$ ipython --no-banner

In [1]: import numpy as np

In [2]: np.set_printoptions(precision=2, suppress=True, linewidth=120, sign=" ")

In [3]: rd = lambda a: np.round(a, 2) + 0

In [4]: E = np.load("sample6.npy")

In [5]: print(E)
[[ 2  0  0  0  1  2  0]
 [ 0  0  0  2  0  0  0]
 [ 0  0  0  0  0  0  0]
 [ 0  5  0  4  0  0  0]
 [ 5  0  0  0  3  4  0]
 [ 0  0  0  0  2  5  0]
 [ 0  0  1  0  0  0  1]]

In [6]: U, sig, Vt = np.linalg.svd(E)

In [7]: print(rd(sig))
[ 8.73  6.53  3.42  1.53  1.41  0.3   0.  ]

In [8]: print(np.argmax(sig[:-1] / (sig[1:] + 1e-6)) + 1)
6

In [9]: other = U[:, :6] @ np.diag(sig[:6]) @ Vt[:6]

In [10]: print(rd(np.abs(E - other).max()))
0.0

In [11]: print(rd(np.linalg.norm(E - other, 2)), rd(sig[6]))
0.0 0.0

In [12]: A = np.loadtxt("m.csv", delimiter=",")

In [13]: print(A)
[[ 6.  5.  5.  5.]
 [ 5.  6.  5.  5.]
 [ 5.  5.  6.  5.]
 [ 5.  5.  5.  6.]]

In [14]: U, sig, Vt = np.linalg.svd(A)

In [15]: print(np.argmax(sig[:-1] / (sig[1:] + 1e-6)) + 1)
1

In [16]: other = U[:, :1] @ np.diag(sig[:1]) @ Vt[:1]

In [17]: print(np.linalg.matrix_rank(other))
1

In [18]: print(rd(other))
[[ 5.25  5.25  5.25  5.25]
 [ 5.25  5.25  5.25  5.25]
 [ 5.25  5.25  5.25  5.25]
 [ 5.25  5.25  5.25  5.25]]

In [19]: print(np.linalg.norm(A, axis=1).argmax())
0

In [20]: print(rd(np.linalg.norm(A, axis=1)))
[ 10.54  10.54  10.54  10.54]

In [21]: print(rd(np.linalg.norm(A, 1)), rd(np.linalg.norm(A, np.inf)))
21.0 21.0

In [22]: print(rd(np.linalg.norm(A[0] - A[3])))
1.41

In [23]: print(rd(np.linalg.norm(A[0], 1)), rd(np.linalg.norm(A[0], np.inf)))
21.0 6.0

In [24]: print(rd(np.linalg.norm(A) ** 2 / np.linalg.norm(A, 2) ** 2))
1.01

In [25]: print(rd(np.poly(A)))
[  1. -24.  66. -64.  21.]

In [26]: print(rd(np.linalg.det(A.T)))
21.0

In [27]: print(rd(np.linalg.eigvals(A)))
[  1.  21.   1.   1.]

In [28]: print(rd(np.linalg.det(A[::-1])))
21.0

In [29]: print(np.einsum("ij,ji->", A, A))
444.0

In [30]: r0 = np.array([2, -3, 3, 0])

In [31]: other = A + np.outer(r0, np.eye(4)[2])

In [32]: print(np.linalg.matrix_rank(other - A))
1

In [33]: r0, v = A[0], A[3]

In [34]: print(r0 @ v)
110.0

In [35]: print(r0 @ r0)
111.0

In [36]: pr = (r0 @ v) / (r0 @ r0) * r0

In [37]: print(rd(pr))
[ 5.95  4.95  4.95  4.95]

In [38]: print(rd((v - pr) @ r0))
0.0

In [39]: F = np.load("w.npy")

In [40]: print(F)
[[ -1.7  -4.   -0.2   0.1   1.2   1.    1.3   0.6]
 [ -0.8 -12.   -0.2   0.8   1.1   0.    2.1  -1.3]
 [ -0.1  -2.    0.    0.7   0.2  -0.7  -1.4   1.6]
 [  0.8   4.   -0.3  -0.8  -2.1  -0.2  -0.6   0.8]
 [ -0.5 -16.    0.2   1.4  -0.4   1.2  -0.8   0.5]
 [  0.1   4.   -0.6  -0.1   0.4   0.6  -0.2   0.9]
 [ -1.9  12.    0.9  -0.2   1.1  -1.   -1.2  -1.8]]

In [41]: # column 1 is much longer than the rest

In [42]: def softmax(z):
    ...:     e = np.exp(z - z.max(axis=-1, keepdims=True))
    ...:     return e / e.sum(axis=-1, keepdims=True)
    ...: 

In [43]: print(rd(softmax(F[6] + -3)))
[ 0.  1.  0.  0.  0.  0.  0.  0.]

In [44]: print(rd(softmax(10 * F[6])))
[ 0.  1.  0.  0.  0.  0.  0.  0.]

In [45]: print(rd(softmax(F[6])))
[ 0.  1.  0.  0.  0.  0.  0.  0.]

In [46]: scores = F @ F.T / np.sqrt(8)

In [47]: print(rd(softmax(scores)))
[[ 0.    0.01  0.    0.    0.99  0.    0.  ]
 [ 0.    0.    0.    0.    1.    0.    0.  ]
 [ 0.    0.01  0.    0.    0.99  0.    0.  ]
 [ 0.    0.    0.    0.    0.    0.    1.  ]
 [ 0.    0.    0.    0.    1.    0.    0.  ]
 [ 0.    0.    0.    0.    0.    0.    1.  ]
 [ 0.    0.    0.    0.    0.    0.    1.  ]]
